$ ipython --no-banner

In [1]: import numpy as np

In [2]: np.set_printoptions(precision=1, suppress=True, linewidth=120, legacy="1.25")

In [3]: J = np.loadtxt("w.csv", delimiter=",")

In [4]: J.round(1) + 0
Out[4]: 
array([[ 0.6, -0.5, -0.4, -0.2, -0.1, -0.4],
       [-0.5,  0.3, -0.5, -0.3, -0.1, -0.5],
       [-0.4, -0.5,  0.6, -0.2, -0.1, -0.4],
       [-0.2, -0.3, -0.2,  0.9,  0. , -0.2],
       [-0.1, -0.1, -0.1,  0. ,  1. , -0.1],
       [-0.4, -0.5, -0.4, -0.2, -0.1,  0.6]])

In [5]: ev, evecs = np.linalg.eigh(J)

In [6]: np.round(ev.sum(), 1), round(float(np.trace(J)), 1)
Out[6]: (4.0, 4.0)

In [7]: np.linalg.eigvalsh(J + -3 * np.eye(6))
Out[7]: array([-4., -2., -2., -2., -2., -2.])

In [8]: np.linalg.svd(J, compute_uv=False)
Out[8]: array([1., 1., 1., 1., 1., 1.])

In [9]: np.round(np.linalg.pinv(J), 1) + 0
Out[9]: 
array([[ 0.6, -0.5, -0.4, -0.2, -0.1, -0.4],
       [-0.5,  0.3, -0.5, -0.3, -0.1, -0.5],
       [-0.4, -0.5,  0.6, -0.2, -0.1, -0.4],
       [-0.2, -0.3, -0.2,  0.9,  0. , -0.2],
       [-0.1, -0.1, -0.1,  0. ,  1. , -0.1],
       [-0.4, -0.5, -0.4, -0.2, -0.1,  0.6]])

In [10]: round(J[:, 0] @ J[:, 5], 1)
Out[10]: -0.0

In [11]: mat = np.load("block16.npy")

In [12]: mat
Out[12]: 
array([[-3.3, -1.8,  2.7,  3.1,  0. ,  0.4, -3.3,  2.9],
       [-3.6, -1.8,  3.4,  2.7, -0.1,  1.5, -2.8,  3.2],
       [-3.2, -2.3,  2.8,  3.5,  0.1,  1.7, -3. ,  3.2],
       [-3.2, -1.6,  3.6,  2.8,  0.2,  1.1, -3.2,  3.5],
       [-3.2, -1.8,  3.3,  3.5,  0.1,  1.2, -3.1,  2.7],
       [-2.6, -2.1,  2.8,  3.2,  0.1,  1. , -2.7,  3.4],
       [-2.7, -2.1,  2.6,  2.9,  0.2,  1.2, -2.9,  2.8],
       [-3.4, -1.9,  3. ,  3.1, -0.2,  1.7, -3.2,  3. ],
       [-2.7, -2.5,  3. ,  3. ,  0.2,  1.2, -2.7,  3.1],
       [-2.8, -2.2,  2.7,  2.8,  0.3,  1. , -3.3,  3. ],
       [-3.2, -1.7,  2.8,  3.3,  0.2,  1. , -3. ,  3.1],
       [-2.8, -1.9,  2.9,  3.1, -0.1,  1. , -3.2,  3.2],
       [ 0.8, -0.2, -1.1,  0.8, -0.9,  0.8, -0.9, -0.8],
       [ 1. ,  0. , -0.9,  0.9, -1. ,  1.1, -1.6, -1. ],
       [ 0.5, -0.2, -1.2,  0.7, -0.8,  0.9, -1.1, -1.5],
       [ 1.2,  0.2, -0.5,  1. , -1.3,  0.4, -1.2, -0.1],
       [ 1. ,  0.5, -0.8,  0.8, -0.6,  0.7, -1. , -0.6],
       [ 1. , -0.7, -0.9,  1.1, -1.4,  1.1, -0.9, -1. ],
       [ 1.1, -0.1, -1. ,  1.3, -1.2,  0.7, -0.4, -1.4],
       [ 1.3, -0.2, -0.3,  1. , -0.7,  1. , -1.4, -1.4],
       [ 1. , -0.5, -1.1,  1.2, -1. ,  1.8, -1.1, -1.1],
       [ 0.7,  0.2, -0.7,  0.6, -1.4,  1.1, -1.1, -0.5],
       [ 0.7,  0. , -1.3,  1.2, -1.1,  1.4, -0.8, -1.4],
       [ 1.2, -0.2, -0.8,  0.6, -1.3,  0.8, -0.8, -0.7]])

In [13]: M2 = np.c_[mat[:, :3] @ np.array([[2, 1, 1], [0, 0, 0], [0, 1, 2]]), np.array([2, 1, 0, 2, 0, 1, 2, 2, 2, 1, 1, 1, 1, 1, 2, 1, 2, 2, 1, 2, 0, 2, 0, 1])]

In [14]: M2
Out[14]: 
array([[-6.6, -0.6,  2.1,  2. ],
       [-7.2, -0.2,  3.2,  1. ],
       [-6.4, -0.4,  2.4,  0. ],
       [-6.4,  0.4,  4. ,  2. ],
       [-6.4,  0.1,  3.4,  0. ],
       [-5.2,  0.2,  3. ,  1. ],
       [-5.4, -0.1,  2.5,  2. ],
       [-6.8, -0.4,  2.6,  2. ],
       [-5.4,  0.3,  3.3,  2. ],
       [-5.6, -0.1,  2.6,  1. ],
       [-6.4, -0.4,  2.4,  1. ],
       [-5.6,  0.1,  3. ,  1. ],
       [ 1.6, -0.3, -1.4,  1. ],
       [ 2. ,  0.1, -0.8,  1. ],
       [ 1. , -0.7, -1.9,  2. ],
       [ 2.4,  0.7,  0.2,  1. ],
       [ 2. ,  0.2, -0.6,  2. ],
       [ 2. ,  0.1, -0.8,  2. ],
       [ 2.2,  0.1, -0.9,  1. ],
       [ 2.6,  1. ,  0.7,  2. ],
       [ 2. , -0.1, -1.2,  0. ],
       [ 1.4,  0. , -0.7,  2. ],
       [ 1.4, -0.6, -1.9,  0. ],
       [ 2.4,  0.4, -0.4,  1. ]])

In [15]: np.round(np.linalg.norm(M2 - mat @ np.linalg.lstsq(mat, M2)[0], axis=0), 1) + 0
Out[15]: array([0. , 0. , 0. , 3.2])

In [16]: np.round(np.linalg.lstsq(mat, M2[:, 0])[0], 1) + 0
Out[16]: array([2., 0., 0., 0., 0., 0., 0., 0.])

In [17]: np.linalg.matrix_rank(M2)
Out[17]: 3

In [18]: np.linalg.matrix_rank(np.c_[mat, M2])
Out[18]: 9

In [19]: Xc = mat - mat.mean(axis=0)

In [20]: U, sv, vt = np.linalg.svd(Xc, full_matrices=False)

In [21]: (np.sign(U[:, 0]) == np.sign(U[0, 0])).astype(int)
Out[21]: array([1, 1, 1, 1, 1, 1, 1, 1, 1, 1, 1, 1, 0, 0, 0, 0, 0, 0, 0, 0, 0, 0, 0, 0])

In [22]: np.round(Xc.mean(axis=0), 1) + 0
Out[22]: array([0., 0., 0., 0., 0., 0., 0., 0.])

In [23]: np.abs(vt[0]).argmax()
Out[23]: 7

In [24]: np.searchsorted(np.cumsum(sv ** 2) / (sv ** 2).sum(), 0.9) + 1
Out[24]: 1

In [25]: np.abs(U[:, 0]).argmax()
Out[25]: 3

In [26]: arr = np.load("test4.npy")

In [27]: arr
Out[27]: 
array([[ -1.7,  -1.6,  -0.8,  -1.5,   1. ,   1. ,   0.5,   0.2,   0.6,   2.4,   0.4,  -0.6],
       [ -0.1,  -2.9,  -2.3,  -1.6,   0.3,   1.7,  -0.7,  -1.3,   0.1,   1.1,  -0.9,  -1.3],
       [  0. ,  -3.3,  -1.8,  -2.2,   0.4,   1.6,   0. ,  -0.8,  -1.2,   0.7,  -1.3,  -1.7],
       [ -7. ,   4.4,   1.6,   1.4,   2.5,  -0.5,   0.6,   2.6,   8.7,   8.4,   6.4,   3.9],
       [ -7.9,   3. ,   6.2,  -2.3,   3.6,  -1.6,   6.5,   7.2,   0.2,   7. ,   5. ,   1.4],
       [ -2.1,  -1.8,   0.6,  -2.5,   1.3,   0.7,   2.2,   1.6,  -1.5,   2.2,   0.2,  -1.1],
       [  3.1,  -4.3,  -7.5,   0.4,  -1.3,   3.3,  -6. ,  -6.5,   4.2,  -0.3,  -2.3,  -1. ],
       [ -1.5,  -2.2,  -0.2,  -2.3,   1.1,   0.9,   1.4,   0.8,  -1.2,   1.8,  -0.2,  -1.2],
       [ -5.7,   1.2,   4. ,  -2.3,   2.7,  -0.7,   4.7,   5. ,  -0.3,   5.2,   3.2,   0.5],
       [ -3.8,   2.6,  -2.6,   2.5,   1. ,   1. ,  -3.4,  -1.6,  10.8,   6.6,   4.6,   3.5],
       [ -9.3,   3.5,   8.5,  -3.2,   4.4,  -2.4,   8.9,   9.5,  -1.8,   7.5,   5.5,   1.2],
       [ -5.4,   1.5,   2.8,  -1.4,   2.4,  -0.4,   3.3,   3.8,   1.7,   5.5,   3.5,   1. ],
       [ -0.6,  -3.5,  -0.2,  -3.2,   0.9,   1.1,   2. ,   0.8,  -3.7,   0.5,  -1.5,  -2.4],
       [ -5.8,   2.7,   1.6,   0.2,   2.3,  -0.3,   1.4,   2.6,   5.5,   6.7,   4.7,   2.4],
       [  0.3,  -2.8,  -3.4,  -0.9,   0.1,   1.9,  -1.9,  -2.4,   1.7,   1.2,  -0.8,  -0.9],
       [ -2.6,  -1.7,   1.4,  -2.9,   1.6,   0.4,   3.1,   2.4,  -2.4,   2.3,   0.3,  -1.3],
       [ -3. ,   0.2,  -0.5,  -0.4,   1.3,   0.7,   0. ,   0.5,   3.6,   4.2,   2.2,   0.9],
       [ -7.7,   2.6,   6.2,  -2.5,   3.6,  -1.6,   6.7,   7.2,  -0.5,   6.6,   4.6,   1. ],
       [ -3.7,  -0.2,   1.7,  -1.9,   1.9,   0.1,   2.7,   2.7,   0.1,   3.8,   1.8,  -0.1],
       [ -0.5,  -1.4,  -3.8,   0.3,   0.1,   1.9,  -3.1,  -2.8,   4.8,   2.6,   0.6,   0.4],
       [ -2.5,   0.8,  -2.9,   1.4,   0.7,   1.3,  -3. ,  -1.9,   7.9,   4.8,   2.8,   2.1],
       [  1.3,  -3.2,  -5.2,  -0.2,  -0.5,   2.5,  -3.8,  -4.2,   3.3,   0.8,  -1.2,  -0.7],
       [ -8.4,   3.2,   6.9,  -2.5,   3.9,  -1.9,   7.2,   7.9,  -0.3,   7.2,   5.2,   1.4],
       [ -2.4,   0.7,  -3. ,   1.3,   0.7,   1.3,  -3. ,  -2. ,   7.7,   4.7,   2.7,   2. ],
       [  2.7,  -5.6,  -4.3,  -2.4,  -0.6,   2.6,  -1.8,  -3.3,  -2.2,  -1.6,  -3.6,  -3. ],
       [ -0.6,  -1.9,  -2.6,  -0.7,   0.4,   1.6,  -1.5,  -1.6,   2.4,   2.1,   0.1,  -0.3],
       [ -2. ,  -0.1,  -2.4,   0.4,   0.7,   1.3,  -2. ,  -1.4,   5.4,   3.9,   1.9,   1.2],
       [  2.1,  -5. ,  -4. ,  -2.2,  -0.4,   2.4,  -1.7,  -3. ,  -1.6,  -1. ,  -3. ,  -2.6],
       [  7.1,  -9. ,  -8.8,  -2.3,  -2.4,   4.4,  -5.5,  -7.8,  -2.8,  -5. ,  -7. ,  -4.6],
       [ -3.8,   0.8,   0.2,  -0.4,   1.6,   0.4,   0.6,   1.2,   3.7,   4.8,   2.8,   1.2],
       [ -5.3,   1.5,   2.6,  -1.3,   2.4,  -0.4,   3. ,   3.6,   2. ,   5.5,   3.5,   1.1],
       [ -5. ,   1.9,   1.3,  -0.3,   2.1,  -0.1,   1.4,   2.3,   4.4,   5.9,   3.9,   1.8],
       [  0.2,  -4.1,  -1. ,  -3.2,   0.6,   1.4,   1.3,   0. ,  -3.7,  -0.1,  -2.1,  -2.6],
       [ -5.9,   3.3,   0.9,   0.9,   2.2,  -0.2,   0.4,   1.9,   7.4,   7.3,   5.3,   3.1],
       [  0.2,  -2. ,  -4.4,   0.2,  -0.1,   2.1,  -3.4,  -3.4,   4.4,   2. ,   0. ,   0.1],
       [ -5.4,   1.5,   2.8,  -1.4,   2.5,  -0.5,   3.3,   3.8,   1.8,   5.5,   3.5,   1.1],
       [ -0.3,  -2.3,  -2.8,  -0.9,   0.3,   1.7,  -1.5,  -1.8,   2. ,   1.7,  -0.3,  -0.6],
       [ -3.4,  -0.1,   0.9,  -1.5,   1.7,   0.3,   1.8,   1.9,   1.1,   3.9,   1.9,   0.2],
       [  2. ,  -4.8,  -3.9,  -2.1,  -0.4,   2.4,  -1.6,  -2.9,  -1.4,  -0.8,  -2.8,  -2.5],
       [  0. ,  -2.4,  -3.3,  -0.7,   0.2,   1.8,  -2. ,  -2.3,   2.3,   1.6,  -0.4,  -0.6],
       [  1.1,  -3. ,  -4.9,  -0.2,  -0.4,   2.4,  -3.6,  -3.9,   3.3,   1. ,  -1. ,  -0.6],
       [  1.1,  -3.3,  -4.3,  -0.8,  -0.3,   2.3,  -2.8,  -3.3,   1.9,   0.7,  -1.3,  -1.1],
       [-10.8,   6.3,   7.4,  -0.6,   4.4,  -2.4,   6.4,   8.4,   4.7,  10.3,   8.3,   3.8],
       [ -1.4,  -1.1,  -2.3,  -0.3,   0.6,   1.4,  -1.4,  -1.3,   3.5,   2.9,   0.9,   0.3],
       [ -6.3,   1.9,   4.3,  -2. ,   2.9,  -0.9,   4.8,   5.3,   0.5,   5.9,   3.9,   0.9]])

In [28]: np.round(np.linalg.norm(arr[4], 1), 1), round(np.linalg.norm(arr[4], np.inf), 1)
Out[28]: (51.9, 7.9)

In [29]: round(np.linalg.norm(arr, 1), 1), round(float(np.linalg.norm(arr, np.inf)), 1)
Out[29]: (167.6, 73.8)
